$ python3 -q
>>> import numpy as np
>>> from numpy import linalg as LA
>>> np.set_printoptions(precision=1, suppress=True, linewidth=100, floatmode="fixed")
>>> rng = np.random.default_rng(7)
>>> arr = rng.normal(size=(23, 7)) + 5 * np.array([0, 1, 0, 1, 0, 1, 0])
>>> arr.round(1) + 0
array([[ 0.0,  5.3, -0.3,  4.1, -0.5,  4.0,  0.1],
       [ 1.3,  4.5, -0.6,  5.5,  0.4,  5.1, -0.9],
       [ 0.0,  5.7, -1.3,  4.5, -1.9,  3.7, -1.8],
       [-0.2,  3.7,  0.3,  5.2, -0.2,  2.5, -0.5],
       [ 0.0,  5.1, -1.5,  4.5, -1.0,  4.2,  1.1],
       [-0.8,  5.0,  0.9,  4.4, -0.1,  5.1,  0.1],
       [-1.2,  5.1,  1.4,  3.5,  0.9,  5.1, -0.6],
       [ 2.0,  5.8, -1.2,  5.1,  0.6,  4.8,  0.7],
       [-0.1,  5.7,  1.4,  4.3,  0.2,  4.5,  0.1],
       [-1.2,  4.4, -0.2,  5.9,  1.1,  3.7, -0.8],
       [ 0.6,  3.0, -0.5,  4.9,  1.3,  5.7, -0.3],
       [-0.4,  4.7,  1.5,  4.6, -0.3,  5.4, -0.1],
       [-0.2,  3.9,  0.0,  4.6,  1.2,  5.7,  0.0],
       [ 0.7,  4.7,  1.1,  5.0,  0.6,  3.7,  0.3],
       [-1.7,  3.0, -0.3,  4.1,  0.2,  7.2, -0.8],
       [-0.6,  5.2,  0.5,  4.8, -0.2,  5.7,  0.5],
       [-1.0,  4.9,  0.0,  3.9,  0.3,  4.1,  1.0],
       [ 0.2,  5.1, -0.6,  4.9, -2.0,  3.9,  0.4],
       [-2.1,  5.8, -1.7,  5.8, -0.8,  5.8,  0.1],
       [-1.5,  6.2,  1.4,  4.9, -0.3,  4.8, -1.0],
       [ 1.1,  4.5, -0.1,  4.2, -0.6,  3.7,  1.3],
       [-0.2,  6.0,  0.0,  4.3, -0.3,  4.4,  0.0],
       [-0.4,  4.7, -1.4,  4.2,  1.7,  4.3, -1.1]])
>>> x = np.array([2, -2, -1, 2, -3, 2, -1])
>>> target = arr @ x
>>> b, lr = np.zeros(7), 1 / LA.norm(arr, 2) ** 2
>>> for i in range(10):
...     b -= lr * arr.T @ (arr @ b - target)
...     if i % 2 == 0: print(i, round(LA.norm(arr @ b - target), 1))
... 
0 18.2
2 17.8
4 17.5
6 17.1
8 16.7
>>> round(float(LA.cond(arr)), 1)
14.4
>>> b.round(1) + 0
array([ 0.2,  0.4, -0.3,  0.7, -0.2,  0.7,  0.0])
>>> W0 = np.loadtxt("test19.csv", delimiter=",")
>>> W0
array([[-0.2,  0.2,  1.4,  2.0, -1.6, -0.4,  0.5],
       [-1.1, -1.4,  0.0, -1.9,  0.7,  1.0,  0.9],
       [ 0.5, -1.1,  0.4, -0.4,  2.1,  1.2,  1.2],
       [-0.2,  2.3, -1.3,  1.3, -0.2,  0.4,  0.5],
       [-0.5,  0.5,  1.0, -0.7,  1.7, -1.3, -1.6],
       [ 1.2,  0.3, -1.6, -1.7, -0.7, -0.9, -0.7],
       [-0.3, -1.2,  1.0,  1.1,  0.6, -0.5, -2.1],
       [-1.7,  0.5, -1.3, -1.4, -0.7,  1.2, -0.6],
       [ 1.3, -1.0,  0.9,  1.7, -1.2,  0.6,  0.7],
       [-1.5, -0.6,  0.2, -2.4,  0.3, -0.3, -0.5],
       [ 0.2, -1.6,  1.4,  1.0, -1.3, -0.6, -1.2],
       [-1.1, -2.0,  1.1, -0.8,  1.0, -0.8, -0.7],
       [ 0.9,  1.0,  0.7,  1.0,  1.1,  1.6,  1.3],
       [ 0.4,  1.8, -1.1, -1.4,  1.3,  0.5,  0.9],
       [ 0.7, -1.0, -0.3, -1.8,  1.6, -1.1,  0.6],
       [-0.2,  1.8,  1.5,  0.2, -1.5,  0.5,  1.0]])
>>> labels = W0[:, 0] > np.median(W0[:, 0])
>>> f = W0[labels].mean(axis=0) - W0[~labels].mean(axis=0)
>>> np.argsort(-np.abs(f).round(6), kind="stable")
array([0, 6, 4, 2, 1, 5, 3])
>>> f
array([ 1.5, -0.2, -0.3,  0.1,  0.4,  0.2,  0.7])
